$ ipython --no-banner

In [1]: import numpy as np

In [2]: np.set_printoptions(precision=2, suppress=True, linewidth=120, sign=" ")

In [3]: def rnd(a):
   ...:     return np.round(a, 2) + 0
   ...: 

In [4]: Y = np.array([[0, 1, 0, -1, 1, 2, 0, 3, -2, -3, -1],
   ...:     [-2, 3, -1, 1, -2, -2, 0, 1, 2, -3, 3],
   ...:     [-3, -2, -2, 0, 3, 2, 1, -2, -3, 3, -1],
   ...:     [-2, -1, -2, -2, 1, 0, 2, 1, -3, -1, 0],
   ...:     [-3, 0, -3, -2, 0, -3, 2, 3, 3, 2, -1],
   ...:     [0, 3, -1, 0, -1, 3, 1, 2, 3, -2, 0],
   ...:     [2, -1, 3, 0, -1, -3, -1, -1, 1, -1, 2],
   ...:     [-3, -1, 2, 1, -3, -3, -1, -3, 0, 1, 3],
   ...:     [3, -2, 1, 0, 3, -2, -2, 2, 3, 2, -1],
   ...:     [0, -3, 2, 0, 0, 1, 1, 3, -2, 0, 1],
   ...:     [-3, -2, -2, 0, 0, -1, 3, 0, -2, -3, 0]])

In [5]: F = np.triu(Y, 1)

In [6]: print(F)
[[ 0  1  0 -1  1  2  0  3 -2 -3 -1]
 [ 0  0 -1  1 -2 -2  0  1  2 -3  3]
 [ 0  0  0  0  3  2  1 -2 -3  3 -1]
 [ 0  0  0  0  1  0  2  1 -3 -1  0]
 [ 0  0  0  0  0 -3  2  3  3  2 -1]
 [ 0  0  0  0  0  0  1  2  3 -2  0]
 [ 0  0  0  0  0  0  0 -1  1 -1  2]
 [ 0  0  0  0  0  0  0  0  0  1  3]
 [ 0  0  0  0  0  0  0  0  0  2 -1]
 [ 0  0  0  0  0  0  0  0  0  0  1]
 [ 0  0  0  0  0  0  0  0  0  0  0]]

In [7]: Uu, sv, Vh = np.linalg.svd(F, full_matrices=False)

In [8]: print(rnd(np.abs(Vh[0])))
[ 0.    0.01  0.06  0.07  0.35  0.37  0.    0.32  0.62  0.39  0.28]

In [9]: print(rnd(sv / sv[0]))
[ 1.    0.72  0.65  0.42  0.29  0.23  0.09  0.07  0.02  0.    0.  ]

In [10]: print(np.allclose(Uu * sv @ Vh, F))
True

In [11]: rng = np.random.default_rng(71)

In [12]: lab = rng.permutation(11)

In [13]: print(lab)
[  2   1   9  10   5   4   7   8   6   0   3]

In [14]: Y = F[lab][:, lab]

In [15]: print(Y)
[[ 0  0  3 -1  2  3 -2 -3  1  0  0]
 [-1  0 -3  3 -2 -2  1  2  0  0  1]
 [ 0  0  0  1  0  0  0  0  0  0  0]
 [ 0  0  0  0  0  0  0  0  0  0  0]
 [ 0  0 -2  0  0  0  2  3  1  0  0]
 [ 0  0  2 -1 -3  0  3  3  2  0  0]
 [ 0  0  1  3  0  0  0  0  0  0  0]
 [ 0  0  2 -1  0  0  0  0  0  0  0]
 [ 0  0 -1  2  0  0 -1  1  0  0  0]
 [ 0  1 -3 -1  2  1  3 -2  0  0 -1]
 [ 0  0 -1  0  0  1  1 -3  2  0  0]]
